$ ipython --no-banner

In [1]: import numpy as np

In [2]: np.set_printoptions(precision=1, suppress=True, linewidth=140, floatmode="fixed")

In [3]: M = np.loadtxt("w.csv", delimiter=",")

In [4]: M
Out[4]: 
array([[  62.0,    2.0,    2.0,    2.0,    2.0,    0.0,    1.0,    3.0,    0.0,    3.0,    1.0,    2.0,    3.0],
       [   1.0, -100.0,    3.0,    0.0,    3.0,    0.0,    0.0,    3.0,    0.0,    0.0,    0.0,    2.0,    3.0],
       [   1.0,    3.0,   62.0,    1.0,    3.0,    0.0,    3.0,    3.0,    3.0,    3.0,    2.0,    3.0,    0.0],
       [   2.0,    1.0,    1.0,  -17.0,    3.0,    0.0,    2.0,    1.0,    0.0,    2.0,    1.0,    2.0,    1.0],
       [   2.0,    1.0,    1.0,    0.0,   63.0,    2.0,    1.0,    1.0,    2.0,    1.0,    0.0,    3.0,    1.0],
       [   2.0,    3.0,    2.0,    3.0,    0.0,   40.0,    1.0,    2.0,    2.0,    0.0,    2.0,    1.0,    2.0],
       [   2.0,    2.0,    0.0,    0.0,    1.0,    0.0,   42.0,    2.0,    0.0,    0.0,    2.0,    0.0,    0.0],
       [   3.0,    2.0,    2.0,    0.0,    0.0,    0.0,    2.0,   63.0,    1.0,    1.0,    0.0,    1.0,    1.0],
       [   2.0,    0.0,    3.0,    0.0,    1.0,    3.0,    2.0,    0.0,   22.0,    1.0,    1.0,    0.0,    0.0],
       [   3.0,    2.0,    0.0,    1.0,    0.0,    2.0,    0.0,    0.0,    3.0,   21.0,    3.0,    3.0,    2.0],
       [   0.0,    2.0,    3.0,    0.0,    3.0,    3.0,    3.0,    2.0,    0.0,    2.0,  -78.0,    2.0,    0.0],
       [   0.0,    2.0,    1.0,    0.0,    0.0,    2.0,    3.0,    2.0,    0.0,    0.0,    2.0,  -99.0,    3.0],
       [   3.0,    2.0,    1.0,    2.0,    3.0,    3.0,    0.0,    3.0,    0.0,    0.0,    0.0,    1.0,   22.0]])

In [5]: rng = np.random.default_rng(20)

In [6]: idx = rng.permutation(13)

In [7]: idx
Out[7]: array([ 9,  8,  4,  0,  6, 12,  3,  7,  2,  1,  5, 11, 10])

In [8]: M2 = M[idx][:, idx]

In [9]: np.sort(np.abs(np.linalg.eigvals(M2)))
Out[9]: array([ 17.1,  19.8,  21.5,  22.5,  40.6,  41.7,  59.1,  60.3,  62.3,  69.7,  78.0,  97.9, 101.5])

In [10]: r0 = np.array([-2, 0])

In [11]: np.correlate(M[1], M[5], "full")
Out[11]: 
array([    2.0,  -199.0,   -92.0,  -197.0,    14.0,  -195.0,  -187.0,   -48.0, -3988.0,   135.0,  -295.0,   -58.0,  -278.0,  -172.0,
         138.0,    13.0,    25.0,    14.0,    92.0,   126.0,     6.0,    13.0,    12.0,    13.0,     6.0])

In [12]: np.cross(M[1, :3], M[5, :3])
Out[12]: array([-209.0,    4.0,  203.0])

In [13]: arr = np.loadtxt("a.csv", delimiter=",")

In [14]: arr
Out[14]: 
array([[ -0.1, -24.2,  -8.3,  -4.9,  -7.1,  38.9,  13.2],
       [ 10.9, -15.9,  16.9,  20.3,  -3.6,  18.9,  24.4],
       [  3.6,  -4.5,   8.0,  -4.5,  24.2,  -6.6,  -0.6],
       [ -6.1,   0.3, -21.8, -12.1, -26.2, -20.3,  -0.6],
       [ 10.1,   8.5,  11.9, -25.9,  -1.8,  33.2,  -7.7],
       [ -0.5,  -0.6,   7.8,  -0.1, -19.7,   1.2,   9.1],
       [-10.4,  -7.8, -11.5,  -6.2, -14.4,  14.9,  10.9],
       [  3.8,  -0.4,   9.6,  -8.6, -14.9,   1.8,  -1.2],
       [ -7.3,  -0.1, -17.9,  -1.1,  -2.6,  11.7,   5.1],
       [ 20.7,  21.0, -17.3, -16.8,  12.9, -20.6,  -0.4],
       [ -8.3, -14.1,  -4.3,  47.9, -15.0,   3.1,  -6.7],
       [-13.6, -25.0, -12.7,  15.9,   6.7,  -1.7,  15.7],
       [  1.5,   6.9,  -0.6,  -6.7, -11.4, -10.6,  -6.7],
       [ -6.3,   3.7,  15.6, -28.1,  13.1,  -9.3,  -1.8],
       [ 18.1, -26.1,  -6.7,  10.6,   0.4, -35.9, -13.0],
       [  0.2,  18.0, -21.0, -10.5,  -4.1,  12.0,   0.4],
       [  0.8,  27.9,  -4.6, -10.4,  17.8,  -2.3, -18.9],
       [-13.7,  19.4,  -2.1, -26.2,   1.9,  32.7, -11.9],
       [ 20.1,   4.3, -18.8,   3.9,  12.4,   9.1, -23.3],
       [ -2.1,  15.3,  -7.9,  20.8, -19.7,  20.4,  13.7],
       [  8.9,  -6.5,  -3.7,  12.2,   3.2,  -7.2,   5.1],
       [-14.7,  -4.0, -24.6,  23.4, -12.7,  11.5,   5.6],
       [  7.1,  -1.6, -14.6,  42.7, -11.0,  22.5,   8.1],
       [ -0.7,  10.0, -10.5,  -1.6,   1.3, -19.3,   0.6],
       [  8.3,  11.2,  -3.0,  14.2,  14.0, -13.6,   2.9],
       [-21.7,  23.2,   3.1,  24.6,  -6.5, -18.6,  -5.6],
       [ -1.5,   7.9,  -5.7, -21.4,  -5.6,   7.7,  -8.0],
       [ 10.0, -14.8,   7.3,  14.6,  10.5,  17.9, -16.8],
       [ 14.3,  22.4,   0.0,   1.3,   1.7,  21.2,   6.3]])

In [15]: M2 = np.c_[arr[:, :5] @ np.array([[-1, -9, -5, -6, -6],
    ...:     [8, 9, 6, 9, -5],
    ...:     [6, -5, -6, -6, 2],
    ...:     [-9, -2, 8, -7, 7],
    ...:     [-5, 7, 8, 3, -1]]), np.array([-1, 0, 2, 1, -1, -1, 2, -2, 1, 1, -1, 0, 2, -2, 1, 1, -1, 1, 0, 1, 2, 1, -2, 1, 2, 2, 2, 0, 1])]

In [16]: M2
Out[16]: 
array([[-163.7, -215.3, -190.9, -154.4,   77.8,   -1.0],
       [-201.4, -391.5, -117.7, -462.8,  193.6,    0.0],
       [ -72.1,   65.5,   64.6,   -6.0,  -38.8,    2.0],
       [ 117.6,    7.4, -143.3,  176.2,  -67.0,    1.0],
       [ 371.4,  -34.7, -292.5,  120.4, -258.8,   -1.0],
       [ 141.9, -177.6, -206.3, -107.6,   40.6,   -1.0],
       [   6.8,   -7.5,  -90.6,   61.4,   49.4,    2.0],
       [ 202.5, -172.9, -267.0,  -68.5,  -46.9,   -2.0],
       [ -78.0,  138.3,  113.7,  150.2,    3.4,    1.0],
       [ 130.2,  213.1,   95.1,  324.9, -394.3,    1.0],
       [-486.4, -231.5,  245.9, -431.6,  462.0,   -1.0],
       [-439.2,  -24.0,  175.0, -158.4,  285.8,    0.0],
       [ 167.4,  -14.8, -107.3,   69.4,  -80.2,    2.0],
       [ 316.9,  159.9, -159.9,  213.5, -159.3,   -2.0],
       [-364.5, -382.7, -118.9, -376.3,   82.3,    1.0],
       [ 132.8,  257.5,  116.2,  348.0, -202.6,    1.0],
       [ 199.4,  412.3,  250.2,  400.1, -244.1,   -1.0],
       [ 382.6,  374.1,    3.1,  458.5, -204.3,    1.0],
       [-195.6,   30.8,  168.5,   40.8, -164.8,    0.0],
       [ -11.6,   16.6,  158.5,   -7.0,   85.6,    1.0],
       [-208.9, -122.1,   61.9, -165.5,   53.9,    2.0],
       [-312.0,   83.6,  282.7,   -2.1,  235.5,    1.0],
       [-436.8, -167.7,  296.1, -301.3,  246.1,   -2.0],
       [  25.6,  161.1,  124.1,  172.3,  -79.3,    1.0],
       [-134.5,  110.7,  269.3,   11.6,  -26.4,    2.0],
       [  37.0,  293.9,  373.9,  128.7,  199.1,    2.0],
       [ 251.1,  116.7, -126.9,  247.3, -186.1,    2.0],
       [-268.5, -215.4,   18.2, -307.7,  120.3,    0.0],
       [ 144.7,   82.2,   86.9,  111.8, -190.4,    1.0]])

In [17]: np.round(np.linalg.lstsq(arr, M2[:, 0])[0], 1) + 0
Out[17]: array([-1.0,  8.0,  6.0, -9.0, -5.0,  0.0,  0.0])

In [18]: np.linalg.matrix_rank(M2)
Out[18]: np.int64(6)

In [19]: np.round(np.linalg.norm(M2 - arr @ np.linalg.lstsq(arr, M2)[0], axis=0), 1) + 0
Out[19]: array([0.0, 0.0, 0.0, 0.0, 0.0, 6.4])
